% python3 -q
>>> import numpy as np
>>> from numpy import linalg as LA
>>> np.set_printoptions(precision=2, suppress=True, linewidth=200, floatmode="fixed")
>>> E = np.array([[-2, 0, 0, 0], [0, -2, 0, 0], [-3, 3, -3, 0], [0, 1, 3, 2]])
>>> # triangular: eigenvalues sit on the diagonal
>>> vec = np.array([-2, -1, -2, -1])
>>> rhs = E @ vec
>>> c, lr = np.zeros(4), 1 / LA.norm(E, 2) ** 2
>>> for i in range(200):
...     c -= lr * E.T @ (E @ c - rhs)
...     if i % 50 == 0: print(i, round(LA.norm(E @ c - rhs), 2))
... 
0 4.7
50 0.03
100 0.02
150 0.01
>>> print(round(float(LA.cond(E)), 2))
9.39
>>> O = E.astype(float).copy()
>>> for j in range(4):
...     O[:, j] -= O[:, :j] @ (O[:, :j].T @ O[:, j])
...     O[:, j] /= LA.norm(O[:, j])
... 
>>> print(O)
[[-0.55 -0.50  0.42 -0.52]
 [ 0.00 -0.72  0.02  0.70]
 [-0.83  0.33 -0.28  0.35]
 [ 0.00  0.36  0.87  0.35]]
>>> print(LA.pinv(O))
[[-0.55  0.00 -0.83  0.00]
 [-0.50 -0.72  0.33  0.36]
 [ 0.42  0.02 -0.28  0.87]
 [-0.52  0.70  0.35  0.35]]
>>> print(LA.norm(O, axis=0))
[1.00 1.00 1.00 1.00]
>>> print(np.round(O[:, 3] @ O[:, 2], 2))
-0.0
>>> print(np.round(O @ O.T, 2) + 0)
[[1.00 0.00 0.00 0.00]
 [0.00 1.00 0.00 0.00]
 [0.00 0.00 1.00 0.00]
 [0.00 0.00 0.00 1.00]]
>>> arr = np.load("case11.npy")
>>> print(arr)
[[ 0.50  0.40 -0.70 -0.60]
 [ 0.40 -2.00  0.20  1.30]
 [-0.30  1.30 -1.30 -0.80]]
>>> u, v = arr[0], arr[2]
>>> print(np.round(u @ v, 2))
1.76
>>> pr = (u @ v) / (u @ u) * u
>>> print(v - pr)
[-1.00  0.74 -0.32  0.04]
>>> print(np.outer(u, v))
[[-0.15  0.65 -0.65 -0.40]
 [-0.12  0.52 -0.52 -0.32]
 [ 0.21 -0.91  0.91  0.56]
 [ 0.18 -0.78  0.78  0.48]]
